% python3 -q
>>> import numpy as np
>>> import numpy.linalg as la
>>> np.set_printoptions(precision=2, suppress=True, linewidth=160, floatmode="fixed")
>>> rnd = lambda a: np.round(a, 2) + 0
>>> F = np.load("sample5.npy")
>>> rnd(F)
array([[ 0.71,  0.38,  0.02,  0.33, -0.50],
       [-0.35,  0.57,  0.26, -0.56, -0.42],
       [-0.40, -0.44,  0.34,  0.41, -0.60],
       [-0.31,  0.12, -0.89,  0.13, -0.29],
       [ 0.35, -0.57, -0.18, -0.63, -0.35]])
>>> x0 = np.array([0, 0, 1, 0, 1])
>>> rnd(np.sort(np.abs(np.degrees(np.angle(la.eigvals(F))))))
array([ 36.46,  36.46,  66.84,  66.84, 180.00])
>>> [p for p in range(1, 25) if np.allclose(la.matrix_power(F, p), np.eye(5))]
[]
>>> rnd(np.abs(la.eigvals(F)))
array([1.00, 1.00, 1.00, 1.00, 1.00])
>>> 5 - la.matrix_rank(F - np.eye(5), tol=1e-8)
np.int64(0)
>>> P = np.triu(np.array([[8, 2, 8, 3, 3],
...     [7, 8, 1, 4, 8],
...     [6, 4, 0, 9, 8],
...     [0, 2, 9, 8, 2],
...     [3, 2, 0, 0, 5]]), 1) + np.eye(5)
>>> A2 = P @ F @ la.inv(P)
>>> rnd(la.det(A2))
np.float64(-1.0)
>>> rnd(np.poly(A2))
array([ 1.00, -1.40,  0.87,  0.87, -1.40,  1.00])
>>> rnd(np.trace(A2)), rnd(np.trace(F))
(np.float64(1.4), np.float64(1.4))
>>> q, Rm = la.qr(F)
>>> rnd(np.abs(np.diag(Rm)))
array([1.00, 1.00, 1.00, 1.00, 1.00])
>>> rnd(q @ Rm)
array([[ 0.71,  0.38,  0.02,  0.33, -0.50],
       [-0.35,  0.57,  0.26, -0.56, -0.42],
       [-0.40, -0.44,  0.34,  0.41, -0.60],
       [-0.31,  0.12, -0.89,  0.13, -0.29],
       [ 0.35, -0.57, -0.18, -0.63, -0.35]])
>>> rnd(np.trace(q @ q.T))
np.float64(5.0)
>>> rnd(q)
array([[-0.71, -0.38, -0.02, -0.33,  0.50],
       [ 0.35, -0.57, -0.26,  0.56,  0.42],
       [ 0.40,  0.44, -0.34, -0.41,  0.60],
       [ 0.31, -0.12,  0.89, -0.13,  0.29],
       [-0.35,  0.57,  0.18,  0.63,  0.35]])
>>> rnd(q.T @ q)
array([[1.00, 0.00, 0.00, 0.00, 0.00],
       [0.00, 1.00, 0.00, 0.00, 0.00],
       [0.00, 0.00, 1.00, 0.00, 0.00],
       [0.00, 0.00, 0.00, 1.00, 0.00],
       [0.00, 0.00, 0.00, 0.00, 1.00]])
>>> A2 = la.inv(F)
>>> rnd(la.inv(A2))
array([[ 0.71,  0.38,  0.02,  0.33, -0.50],
       [-0.35,  0.57,  0.26, -0.56, -0.42],
       [-0.40, -0.44,  0.34,  0.41, -0.60],
       [-0.31,  0.12, -0.89,  0.13, -0.29],
       [ 0.35, -0.57, -0.18, -0.63, -0.35]])
>>> rnd(la.det(F) * la.det(A2))
np.float64(1.0)
>>> rnd(F @ A2)
array([[1.00, 0.00, 0.00, 0.00, 0.00],
       [0.00, 1.00, 0.00, 0.00, 0.00],
       [0.00, 0.00, 1.00, 0.00, 0.00],
       [0.00, 0.00, 0.00, 1.00, 0.00],
       [0.00, 0.00, 0.00, 0.00, 1.00]])
>>> rnd(la.cond(F))
np.float64(1.0)
>>> np.allclose(A2, F.T)
True
>>> A2 = np.array([[1, 1, 1], [3, 3, 3]])
>>> E = A2.T @ A2
>>> E
array([[10, 10, 10],
       [10, 10, 10],
       [10, 10, 10]])
>>> # null space of dimension 2
>>> rnd(la.det(E))
np.float64(0.0)
>>> (E - E.T) / 2
array([[0.00, 0.00, 0.00],
       [0.00, 0.00, 0.00],
       [0.00, 0.00, 0.00]])
>>> rnd(np.abs(la.eigvals(E)).max())
np.float64(30.0)
>>> np.allclose(E, E.T)
True
>>> la.matrix_power(E, 2)
array([[300, 300, 300],
       [300, 300, 300],
       [300, 300, 300]])
>>> rnd(np.sort(np.abs(la.eigvals(E))))
array([ 0.00,  0.00, 30.00])
>>> E @ E
array([[300, 300, 300],
       [300, 300, 300],
       [300, 300, 300]])
